>>> import numpy as np
>>> np.set_printoptions(precision=2, suppress=True, linewidth=120, sign=" ")
>>> feats = np.array([[-1, -2, 1, -2],
...     [0, 1, -2, 3],
...     [1, 2, 2, 2],
...     [-2, -3, -3, 1],
...     [2, 0, -3, 0],
...     [-2, -3, 1, -2],
...     [-2, 3, -2, 1]])
>>> feats[:, 2] = 2 * feats[:, 0]
>>> feats
array([[-1, -2, -2, -2],
       [ 0,  1,  0,  3],
       [ 1,  2,  2,  2],
       [-2, -3, -4,  1],
       [ 2,  0,  4,  0],
       [-2, -3, -4, -2],
       [-2,  3, -4,  1]])
>>> left, sig, vt = np.linalg.svd(feats)
>>> V = vt[:(sig > 1e-8).sum()]
>>> rng = np.random.default_rng(514706)
>>> x0 = feats[1] + 4 * feats[5] + rng.integers(2) * np.eye(4)[3]
>>> x0
array([ -8., -11., -16.,  -4.])
>>> np.round(V.T @ V, 2) + 0
array([[ 0.2,  0. ,  0.4,  0. ],
       [ 0. ,  1. ,  0. ,  0. ],
       [ 0.4,  0. ,  0.8,  0. ],
       [ 0. ,  0. ,  0. ,  1. ]])
>>> np.diag(V.T @ V)
array([ 0.2,  1. ,  0.8,  1. ])
>>> t = np.radians(30)
>>> r_ = np.eye(4)
>>> r_[1, 1] = r_[2, 2] = np.cos(t)
>>> r_[1, 2], r_[2, 1] = -np.sin(t), np.sin(t)
>>> r_
array([[ 1.  ,  0.  ,  0.  ,  0.  ],
       [ 0.  ,  0.87, -0.5 ,  0.  ],
       [ 0.  ,  0.5 ,  0.87,  0.  ],
       [ 0.  ,  0.  ,  0.  ,  1.  ]])
>>> M2 = feats @ r_.T
>>> np.round(np.linalg.svd(feats, compute_uv=False), 2) + 0, np.round(np.linalg.svd(M2, compute_uv=False), 2) + 0
(array([ 10.04,   6.12,   3.3 ,   0.  ]), array([ 10.04,   6.12,   3.3 ,   0.  ]))
>>> M2
array([[-1.  , -0.73, -2.73, -2.  ],
       [ 0.  ,  0.87,  0.5 ,  3.  ],
       [ 1.  ,  0.73,  2.73,  2.  ],
       [-2.  , -0.6 , -4.96,  1.  ],
       [ 2.  , -2.  ,  3.46,  0.  ],
       [-2.  , -0.6 , -4.96, -2.  ],
       [-2.  ,  4.6 , -1.96,  1.  ]])
>>> np.allclose(np.linalg.norm(feats, axis=1), np.linalg.norm(M2, axis=1))
True
>>> data = np.loadtxt("test10.csv", delimiter=",")
>>> data
array([[ -1.99,  -2.26,  -5.05,  -3.61],
       [  4.44,   6.37,  -0.22,   5.39],
       [  1.08,  -1.1 ,   1.32,  -2.8 ],
       [ -0.36,   6.18,   0.43,  -2.81],
       [ -2.33,   2.17,  -3.59,   4.91],
       [  4.92,   2.84,  -3.92,  -2.72],
       [ -4.07,   3.59,   8.51,   3.61],
       [  3.05,   1.72,  -0.6 ,   7.93],
       [  2.67,  -2.29,  -1.61,  -1.93],
       [  0.5 ,   0.84,   2.41,  -1.49],
       [ -3.83,  -3.65,   1.4 ,   2.98],
       [  0.02,   0.33,   2.08,  -2.99],
       [  2.11,  -6.11,  -9.91, -10.28],
       [ -2.22,  -5.54,  -9.58,  -2.39],
       [ -1.81,   3.36,   7.67,   1.3 ],
       [ -0.48,  -0.03,  -2.73,   7.47],
       [  0.52,   7.  ,  -2.4 ,   0.45],
       [  0.05,  -0.21,  -4.73,   2.22],
       [  2.03,   2.47,   5.22,  -6.01]])
>>> Ac = (data - data.mean(axis=0)) / data.std(axis=0)
>>> Ac.std(axis=0)
array([ 1.,  1.,  1.,  1.])
>>> np.argwhere(np.abs(Ac) > 2)
array([[ 12,   3]])
>>> c = np.linalg.lstsq(np.delete(Ac, 3, axis=1), Ac[:, 3])[0]
>>> round(1 - np.var(Ac[:, 3] - np.delete(Ac, 3, axis=1) @ c), 2)
np.float64(0.2)
>>> round(float(np.linalg.norm(data, 1)), 2), np.round(np.linalg.norm(data, np.inf), 2)
(73.38, np.float64(28.41))
>>> round(float(np.linalg.norm(data, "nuc")), 2)
66.13
>>> np.linalg.norm(data, axis=1).argmax()
np.int64(12)
>>> np.round(np.linalg.norm(data, 2), 2)
np.float64(25.29)
>>> round(float(data[9] @ data[14]), 2)
18.47
>>> round(float(np.linalg.norm(data) ** 2 / np.linalg.norm(data, 2) ** 2), 2)
1.94
>>> labels = data[:, 3] > np.median(data[:, 3])
>>> u = data[labels].mean(axis=0) - data[~labels].mean(axis=0)
>>> np.argsort(-np.abs(u).round(6), kind="stable")
array([ 3,  1,  2,  0])
>>> ((data - data.mean(axis=0)) @ u > 0).astype(int)
array([ 0,  1,  0,  0,  1,  0,  1,  1,  0,  0,  1,  0,  0,  0,  1,  1,  1,  1,  0])
>>> (((data - data.mean(axis=0)) @ u > 0) == labels).mean()
np.float64(1.0)
>>> labels.astype(int)
array([ 0,  1,  0,  0,  1,  0,  1,  1,  0,  0,  1,  0,  0,  0,  1,  1,  1,  1,  0])
>>> M2 = np.c_[data[:, :3] @ np.array([[4, 2, 5], [1, 2, 5], [2, 2, 4]]), np.array([4, 0, -1, 3, 0, 3, 0, 4, -1, 5, -2, -2, -5, 1, 0, -3, 5, -3, 0])]
>>> M2
array([[-20.32, -18.6 , -41.45,   4.  ],
       [ 23.69,  21.18,  53.17,   0.  ],
       [  5.86,   2.6 ,   5.18,  -1.  ],
       [  5.6 ,  12.5 ,  30.82,   3.  ],
       [-14.33,  -7.5 , -15.16,   0.  ],
       [ 14.68,   7.68,  23.12,   3.  ],
       [  4.33,  16.06,  31.64,   0.  ],
       [ 12.72,   8.34,  21.45,   4.  ],
       [  5.17,  -2.46,  -4.54,  -1.  ],
       [  7.66,   7.5 ,  16.34,   5.  ],
       [-16.17, -12.16, -31.8 ,  -2.  ],
       [  4.57,   4.86,  10.07,  -2.  ],
       [-17.49, -27.82, -59.64,  -5.  ],
       [-33.58, -34.68, -77.12,   1.  ],
       [ 11.46,  18.44,  38.43,   0.  ],
       [ -7.41,  -6.48, -13.47,  -3.  ],
       [  4.28,  10.24,  28.  ,   5.  ],
       [ -9.47,  -9.78, -19.72,  -3.  ],
       [ 21.03,  19.44,  43.38,   0.  ]])
>>> np.linalg.matrix_rank(M2)
np.int64(4)
>>> np.round(np.linalg.norm(M2 - data @ np.linalg.lstsq(data, M2)[0], axis=0), 2) + 0
array([  0.  ,   0.  ,   0.  ,  10.52])
>>> np.round(np.linalg.lstsq(data, M2[:, 0])[0], 2) + 0
array([ 4.,  1.,  2.,  0.])
>>> np.linalg.matrix_rank(np.c_[data, M2])
np.int64(5)
>>> arr = np.load("data.npy")
>>> arr
array([[20,  2, -4, -4],
       [ 2,  2, -4, -4],
       [-4, -4,  8,  8],
       [-4, -4,  8,  8]])
>>> arr @ arr
array([[ 436,   76, -152, -152],
       [  76,   40,  -80,  -80],
       [-152,  -80,  160,  160],
       [-152,  -80,  160,  160]])
>>> np.sort(np.abs(np.linalg.eigvals(arr)))
array([  0.  ,   0.  ,  12.92,  25.08])
>>> (arr + arr.T) / 2
array([[20.,  2., -4., -4.],
       [ 2.,  2., -4., -4.],
       [-4., -4.,  8.,  8.],
       [-4., -4.,  8.,  8.]])
>>> np.allclose(arr @ arr.T, arr.T @ arr)
True
>>> np.linalg.matrix_power(arr, 2)
array([[ 436,   76, -152, -152],
       [  76,   40,  -80,  -80],
       [-152,  -80,  160,  160],
       [-152,  -80,  160,  160]])
>>> np.trace(arr)
np.int64(38)
